$ python3 -q
>>> import numpy as np
>>> np.set_printoptions(precision=2, suppress=True, linewidth=200)
>>> rnd = lambda a: np.round(a, 2) + 0
>>> W0 = np.load("out19.npy")
>>> print(W0)
[[-0.57  1.18  1.31  2.07 19.91  9.5   9.46  1.06  9.97]
 [-0.71 -1.45 -0.18 -0.17 21.24  9.66  9.97 -0.21 10.22]
 [-0.09 -0.45 -1.46 -0.41 19.8   9.39 10.08  0.53  8.59]
 [-0.61  1.35 -0.67 -0.35 19.71  8.98 10.88  1.25  9.55]
 [ 0.47 -0.08 -0.04  0.5  20.38 10.85 10.23 -0.6   9.54]
 [-0.9   0.51 -1.33 -0.28 20.23  9.28 11.24 -0.18  8.24]
 [-0.36 -1.2   1.27  2.33 19.66 10.13  9.23 -0.63  9.57]
 [ 0.56 -1.22  0.64  0.06 20.73 10.72  9.12  0.85  9.69]
 [-1.2   1.13  0.37  0.04 20.47 10.79  9.72  0.36 10.34]
 [ 0.67  0.83  0.86 -1.26 20.27 10.29  9.78  0.23  9.96]
 [ 0.09 -0.52 -1.19 -0.7  17.85 10.47  8.19 -1.44 10.72]
 [ 0.76 -0.91 -1.05  0.03 21.86 11.48 10.52  1.5   9.8 ]
 [-1.42  0.31 -0.56 -0.04 19.64 11.36  9.32  2.22  9.13]
 [-0.19  1.95  1.13  0.81 19.71  9.94 10.7  -0.26 10.59]
 [-0.14 -0.42  0.43  1.1  20.17 10.3   8.09 -0.05  9.45]
 [ 0.36 -0.8  -0.54  1.4  20.44  8.77 10.43  0.46  9.06]
 [-1.84  2.   -1.06 -1.53 20.75 11.91  9.05  0.26  9.01]
 [-0.69 -1.11  0.96 -0.24 21.78  9.72  8.35  0.06  7.7 ]
 [ 0.3  -0.3  -2.28  0.55 20.18  9.96  9.04 -0.15 10.06]]
>>> Xs = W0 - W0.mean(axis=0)
>>> evecs = np.linalg.svd(Xs)[2][:1]
>>> A2 = Xs - Xs @ evecs.T @ evecs
>>> print(np.linalg.norm(A2, axis=1).round(6).argmax())
10
>>> print(np.linalg.cond(W0) > 100)
False
>>> print(round(np.log10(np.linalg.cond(W0))))
2
>>> hat = W0 @ np.linalg.solve(W0.T @ W0, W0.T)
>>> print(rnd(np.linalg.eigvalsh(hat)))
[0. 0. 0. 0. 0. 0. 0. 0. 0. 0. 1. 1. 1. 1. 1. 1. 1. 1. 1.]
>>> print(np.trace(hat))
9.0
>>> print(np.allclose(hat @ hat, hat))
True
>>> A2 = np.array([[-2, -3], [-1, 1]])
>>> C = np.array([[-5, -6], [6, 2]])
>>> F = np.kron(A2, C)
>>> print(F)
[[ 10  12  15  18]
 [-12  -4 -18  -6]
 [  5   6  -5  -6]
 [ -6  -2   6   2]]
>>> print(F @ F)
[[ -77  126  -33   54]
 [-126 -224  -54  -96]
 [ -11   18  -44   72]
 [ -18  -32  -72 -128]]
>>> print(np.allclose(F @ F.T, F.T @ F))
False
>>> print((F + F.T) / 2)
[[10.  0. 10.  6.]
 [ 0. -4. -6. -4.]
 [10. -6. -5.  0.]
 [ 6. -4.  0.  2.]]
>>> print(rnd(np.sort(np.abs(np.linalg.eigvals(F)))))
[ 9.13  9.13 14.23 14.23]
>>> print(np.trace(F))
3
>>> print((F - F.T) / 2)
[[  0.  12.   5.  12.]
 [-12.   0. -12.  -2.]
 [ -5.  12.   0.  -6.]
 [-12.   2.   6.   0.]]
>>> vec = np.array([-2, 1, -1, 1])
>>> h1 = np.maximum(F @ vec, 0)
>>> print(np.flatnonzero(h1 > 1e-9))
[1 3]
>>> print(h1)
[ 0 32  0  6]
>>> print(rnd(np.tanh(F @ vec)))
[-1.  1. -1.  1.]
>>> q, evecs = np.linalg.qr(F[:, :3])[0], np.linalg.qr(F[:, 3:])[0]
>>> s = np.linalg.svd(q.T @ evecs, compute_uv=False)
>>> print(rnd(np.degrees(np.arccos(s.clip(0, 1)))))
[21.85]
>>> print((s > 0.9).sum())
1
>>> vec = np.array([-3, -1, -1, 3])
>>> rhs = F @ vec
>>> print(rhs)
[ -3  40 -34  20]
>>> print(rnd(np.linalg.solve(F, 5 * rhs)))
[-15.  -5.  -5.  15.]
>>> print(rnd(np.linalg.solve(F.T, F[1])))
[0. 1. 0. 0.]
>>> print(rnd(np.linalg.solve(F, rhs)))
[-3. -1. -1.  3.]
>>> print(rnd(np.linalg.solve(F, F[:, 1])))
[0. 1. 0. 0.]
>>> print(rnd(np.linalg.det(F.T)))
16900.0
>>> print(np.einsum("ij,ji->", F, F))
-473
>>> print(rnd(np.poly(F)))
[    1.    -3.   241.   390. 16900.]
>>> print(rnd(np.linalg.det(2 * F)), rnd(np.linalg.det(F)))
270400.0 16900.0
>>> print(rnd(np.linalg.eigvals(F)))
[ 4.19+13.6j   4.19-13.6j  -2.69 +8.73j -2.69 -8.73j]
>>> A = np.loadtxt("a.csv", delimiter=",")
>>> print(A)
[[  8.  -2.   2.   3.  -2.  -2.   3.   2.   1.  -1.  -2.   3.  -2.   2.   1.   2.]
 [ -3.  -2.   2.   2.  -3.  -3.   2.  -1.   2.   0.   3.   3.  -1.   0.   0.   1.]
 [ -3.  -1.  14.   1.  -1.   1.   0.  -2.  -1.  -1.   3.  -3.  -1.   1.  -2.   3.]
 [ -3.   2.  -3.   6.   0.   3.  -3.  -3.   3.   1.  -1.  -2.  -3.   2.   2.  -1.]
 [  2.   0.   2.   1.  -7.   1.   2.  -3.  -1.   0.  -1.   3.   0.  -2.   2.  -3.]
 [  3.  -3.  -1.   3.   2.   2.   2.  -3.  -2.  -1.   3.   0.   1.   3.   3.  -3.]
 [ -2.  -2.   2.  -1.  -3.  -2. -13.  -1.   0.   1.   2.  -3.  -1.   0.  -2.   1.]
 [ -1.   1.   2.  -1.   0.  -3.  -1.  -7.   0.   0.   1.  -2.  -3.   1.  -1.  -2.]
 [  0.   1.  -3.   2.   3.  -1.   2.  -2.  18.  -3.  -3.  -3.  -3.  -2.   2.  -2.]
 [  3.  -3.   1.  -2.  -2.   0.   1.   1.  -1.   2.  -3.   0.   3.   2.   2.   0.]
 [ -3.  -1.   3.   2.  -3.   1.  -1.   0.   1.  -3. -12.   2.   1.  -1.   0.   3.]
 [  3.  -1.   0.   0.  -1.  -2.  -1.   3.  -3.  -3.   1.  12.   3.   1.  -2.  -2.]
 [ -1.   1.  -1.  -1.   0.   1.  -1.   1.   0.   0.   2.  -2.  -3.  -1.   2.   1.]
 [ -3.   0.  -1.   1.  -2.  -1.  -3.  -1.   3.  -2.  -2.   2.   1. -15.   2.   3.]
 [ -1.   2.  -1.   2.   0.   0.   0.  -3.  -3.   0.  -3.  -3.   0.  -3.  13.   1.]
 [ -1.   3.   0.  -2.   2.  -2.  -2.   1.   1.  -3.   3.   1.   2.   0.   2.  -7.]]
>>> def softmax(z):
...     e = np.exp(z - z.max(axis=-1, keepdims=True))
...     return e / e.sum(axis=-1, keepdims=True)
... 
>>> print(rnd(softmax(A).sum(axis=1)))
[1. 1. 1. 1. 1. 1. 1. 1. 1. 1. 1. 1. 1. 1. 1. 1.]
>>> print(rnd(softmax(10 * A[4])))
[0. 0. 0. 0. 0. 0. 0. 0. 0. 0. 0. 1. 0. 0. 0. 0.]
>>> scores = A @ A.T / np.sqrt(16)
>>> print(softmax(scores).round(6).argmax(axis=1))
[ 0  1  2  3  4  5  6  7  8  9 10 11 12 13 14 15]
>>> print(rnd(np.linalg.norm(A[8], 1)), rnd(np.linalg.norm(A[8], np.inf)))
50.0 18.0
>>> print(rnd(np.linalg.norm(A, 2)))
23.73
>>> print(rnd(np.linalg.norm(A, 1)), rnd(np.linalg.norm(A, np.inf)))
45.0 50.0
>>> print(rnd(np.linalg.norm(A) ** 2 / np.linalg.norm(A, 2) ** 2))
4.57
>>> print(A[8] @ A[5])
-19.0
>>> vec = np.array([5, 4, -4, 5, 0, 3, -4, -1, -3, -4, 2, 3, -3, 0, 1, 4])
>>> rhs = A @ vec
>>> coef, lr = np.zeros(16), 1 / np.linalg.norm(A, 2) ** 2
>>> for i in range(20):
...     coef -= lr * A.T @ (A @ coef - rhs)
...     if i % 5 == 0: print(i, round(np.linalg.norm(A @ coef - rhs), 2))
... 
0 86.27
5 41.76
10 26.1
15 17.97
>>> print(rnd(np.linalg.cond(A)))
33.69
